% python3 -q
>>> import numpy as np
>>> import numpy.linalg as la
>>> np.set_printoptions(precision=3, suppress=True, linewidth=120, floatmode="fixed")
>>> other = np.array([[0, 0, -2, 0, 1, -1], [-1, -1, 1, 0, 1, 1]])
>>> F = other.T @ other
>>> print(F)
[[ 1  1 -1  0 -1 -1]
 [ 1  1 -1  0 -1 -1]
 [-1 -1  5  0 -1  3]
 [ 0  0  0  0  0  0]
 [-1 -1 -1  0  2  0]
 [-1 -1  3  0  0  2]]
>>> (la.matrix_power((F != 0) + (F.T != 0) + np.eye(6), 6) > 0).astype(int)
array([[1, 1, 1, 0, 1, 1],
       [1, 1, 1, 0, 1, 1],
       [1, 1, 1, 0, 1, 1],
       [0, 0, 0, 1, 0, 0],
       [1, 1, 1, 0, 1, 1],
       [1, 1, 1, 0, 1, 1]])
>>> U, sigma, VT = la.svd(F)
>>> np.argmax(sigma[:-1] / (sigma[1:] + 1e-6)) + 1
np.int64(2)
>>> other = U[:, :2] @ np.diag(sigma[:2]) @ VT[:2]
>>> la.matrix_rank(other)
np.int64(2)
>>> round(float(la.norm(F - other, 2)), 3), round(sigma[2], 3)
(0.0, np.float64(0.0))
>>> np.round(np.abs(F - other).max(), 3)
np.float64(0.0)
>>> ev, evecs = la.eigh(F)
>>> vec = np.array([-2, 0, -1, 1, -1, 0])
>>> print(np.round(evecs * np.maximum(ev, 0) @ evecs.T, 3) + 0)
[[ 1.000  1.000 -1.000  0.000 -1.000 -1.000]
 [ 1.000  1.000 -1.000  0.000 -1.000 -1.000]
 [-1.000 -1.000  5.000  0.000 -1.000  3.000]
 [ 0.000  0.000  0.000  0.000  0.000  0.000]
 [-1.000 -1.000 -1.000  0.000  2.000  0.000]
 [-1.000 -1.000  3.000  0.000  0.000  2.000]]
>>> (np.sign(evecs[:, -1].round(6)) == np.sign(evecs[0, -1].round(6))).astype(int)
array([1, 1, 0, 0, 1, 0])
>>> np.round(evecs * np.abs(ev) @ evecs.T, 3) + 0
array([[ 1.000,  1.000, -1.000,  0.000, -1.000, -1.000],
       [ 1.000,  1.000, -1.000,  0.000, -1.000, -1.000],
       [-1.000, -1.000,  5.000,  0.000, -1.000,  3.000],
       [ 0.000,  0.000,  0.000,  0.000,  0.000,  0.000],
       [-1.000, -1.000, -1.000,  0.000,  2.000,  0.000],
       [-1.000, -1.000,  3.000,  0.000,  0.000,  2.000]])
>>> np.round(la.eigvalsh(F[1:, 1:]), 3) + 0
array([0.000, 0.000, 0.000, 2.764, 7.236])
>>> round(float(vec @ F @ vec / (vec @ vec)), 3), np.round(ev[0], 3), round(float(ev[-1]), 3)
(0.143, np.float64(-0.0), 7.562)
>>> vec @ F @ vec
np.int64(1)
